$ ipython --no-banner

In [1]: import numpy as np

In [2]: np.set_printoptions(precision=2, suppress=True, linewidth=200)

In [3]: W0 = np.array([[0.5, -0.5, -0.3, -0.7, -0.4, 0.0, -1.2],
   ...:     [0.8, 0.5, 0.3, 1.5, 0.2, 0.2, -0.7],
   ...:     [1.2, 1.4, -0.3, 0.8, 0.5, 0.1, 1.2]])

In [4]: W0.shape
Out[4]: (3, 7)

In [5]: np.abs(W0).max()
Out[5]: np.float64(1.5)

In [6]: np.linalg.matrix_rank(W0)
Out[6]: np.int64(3)

In [7]: print(np.count_nonzero(W0))
20

In [8]: np.diff(W0, axis=0)
Out[8]: 
array([[ 0.3,  1. ,  0.6,  2.2,  0.6,  0.2,  0.5],
       [ 0.4,  0.9, -0.6, -0.7,  0.3, -0.1,  1.9]])

In [9]: print(W0.sum(axis=1))
[-2.6  2.8  4.9]

In [10]: np.unravel_index(np.abs(W0).argmax(), W0.shape)
Out[10]: (np.int64(1), np.int64(3))

In [11]: mat = np.load("dump.npy")

In [12]: mat
Out[12]: 
array([[-79,  -2,  -3,  -4,  -1,  -3,   5],
       [ -5, -37,  -1,   1,  -5,   4,   1],
       [  2,  -1,  52,   0,  -2,  -2,  -1],
       [  2,   1,   3,  60,   2,   2,  -2],
       [  2,  -1,   2,   5, -87,   1,   2],
       [  3,  -5,   2,   3,   5, -75,  -1],
       [ -1,  -5,   0,   1,  -3,   5,  15]])

In [13]: U, sigma = np.linalg.svd(mat)
Traceback (most recent call last):
  Cell In[13], line 1
    U, sigma = np.linalg.svd(mat)
ValueError: too many values to unpack (expected 2)


In [14]: U, sigma, Vt = np.linalg.svd(mat, full_matrices=False)

In [15]: np.allclose(U * sigma @ Vt, mat)
Out[15]: True

In [16]: np.round(Vt @ Vt.T, 2) + 0
Out[16]: 
array([[1., 0., 0., 0., 0., 0., 0.],
       [0., 1., 0., 0., 0., 0., 0.],
       [0., 0., 1., 0., 0., 0., 0.],
       [0., 0., 0., 1., 0., 0., 0.],
       [0., 0., 0., 0., 1., 0., 0.],
       [0., 0., 0., 0., 0., 1., 0.],
       [0., 0., 0., 0., 0., 0., 1.]])

In [17]: (sigma > 1e-8).sum()
Out[17]: np.int64(7)

In [18]: print(np.round(U.T @ mat @ Vt.T, 2) + 0)
[[88.3   0.    0.    0.    0.    0.    0.  ]
 [ 0.   80.36  0.    0.    0.    0.    0.  ]
 [ 0.    0.   74.99  0.    0.    0.    0.  ]
 [ 0.    0.    0.   59.71  0.    0.    0.  ]
 [ 0.    0.    0.    0.   51.37  0.    0.  ]
 [ 0.    0.    0.    0.    0.   37.22  0.  ]
 [ 0.    0.    0.    0.    0.    0.   14.51]]

In [19]: round(np.sqrt((sigma ** 2).sum()), 2), round(np.linalg.norm(mat), 2)
Out[19]: (np.float64(166.37), np.float64(166.37))

In [20]: print(np.cumsum(sigma ** 2) / np.sum(sigma ** 2))
[0.28 0.52 0.72 0.85 0.94 0.99 1.  ]
